$ python3 -q
>>> import numpy as np
>>> np.set_printoptions(precision=3, suppress=True, linewidth=200, legacy="1.25")
>>> def rnd(a):
...     return np.round(a, 3) + 0
... 
>>> W0 = np.loadtxt("sample16.csv", delimiter=",")
>>> W0
array([[ 0.117,  4.148, -3.933,  7.707,  4.337,  1.304,  3.344],
       [-0.037, -1.423,  1.166, -2.417, -1.319, -0.348, -1.022],
       [ 0.278, -2.397,  3.851, -4.878, -3.124, -0.153, -2.368],
       [ 0.291,  2.503, -2.297,  5.443,  3.141,  1.666,  2.462],
       [-0.432, -2.781,  1.465, -5.207, -2.598, -1.751, -2.112],
       [-0.028,  0.092, -0.471,  0.435,  0.263,  0.09 ,  0.233],
       [-0.316,  0.164, -0.823, -0.265, -0.175, -0.925, -0.137],
       [-0.428, -0.883, -0.399, -1.852, -0.833, -1.297, -0.686],
       [ 0.556, -3.586,  5.281, -6.088, -3.659,  0.589, -2.816]])
>>> np.linalg.norm(W0, axis=1).argmax()
0
>>> rnd(np.linalg.norm(W0, "nuc"))
25.001
>>> rnd(np.linalg.norm(W0, axis=0))
array([ 0.978,  7.256,  8.248, 13.657,  7.817,  3.253,  6.069])
>>> print(rnd(np.linalg.norm(W0[3] - W0[5])))
7.076
>>> rnd(np.linalg.norm(W0, axis=1))
array([11.126,  3.483,  7.736,  7.743,  7.173,  0.743,  1.334,  2.72 ,  9.989])
>>> out = np.array([[-4, 3, -4, -1, -1, 1],
...     [-5, -4, -5, 5, -1, 4],
...     [2, 5, -3, 4, -3, -4],
...     [5, 1, -4, 4, 5, 1],
...     [-4, 2, -5, 4, -3, -4],
...     [5, 1, 3, 0, -4, -5]])
>>> F = out - out.T
>>> F
array([[  0,   8,  -6,  -6,   3,  -4],
       [ -8,   0, -10,   4,  -3,   3],
       [  6,  10,   0,   8,   2,  -7],
       [  6,  -4,  -8,   0,   1,   1],
       [ -3,   3,  -2,  -1,   0,   0],
       [  4,  -3,   7,  -1,   0,   0]])
>>> # skew, so no eigenvalue has a real part
>>> out = np.array([[2, -4, -1],
...     [-5, 5, 4],
...     [-3, -1, 2],
...     [-4, -1, 1],
...     [-4, 4, -2],
...     [3, 4, 5]])
>>> np.einsum("ij,ij->i", F, F)
array([161, 198, 253, 118,  23,  75])
>>> np.linalg.matrix_rank(np.vstack([F, out.T]))
6
>>> F @ out
array([[-22,  48, -12],
       [ 19,  38,  13],
       [-99,  -2,   3],
       [ 55, -28, -35],
       [-11,  30,  10],
       [  6, -37,  -3]])
>>> print(np.linalg.matrix_rank(F @ out))
3
>>> np.einsum("ik,kj->ij", F, out)
array([[-22,  48, -12],
       [ 19,  38,  13],
       [-99,  -2,   3],
       [ 55, -28, -35],
       [-11,  30,  10],
       [  6, -37,  -3]])
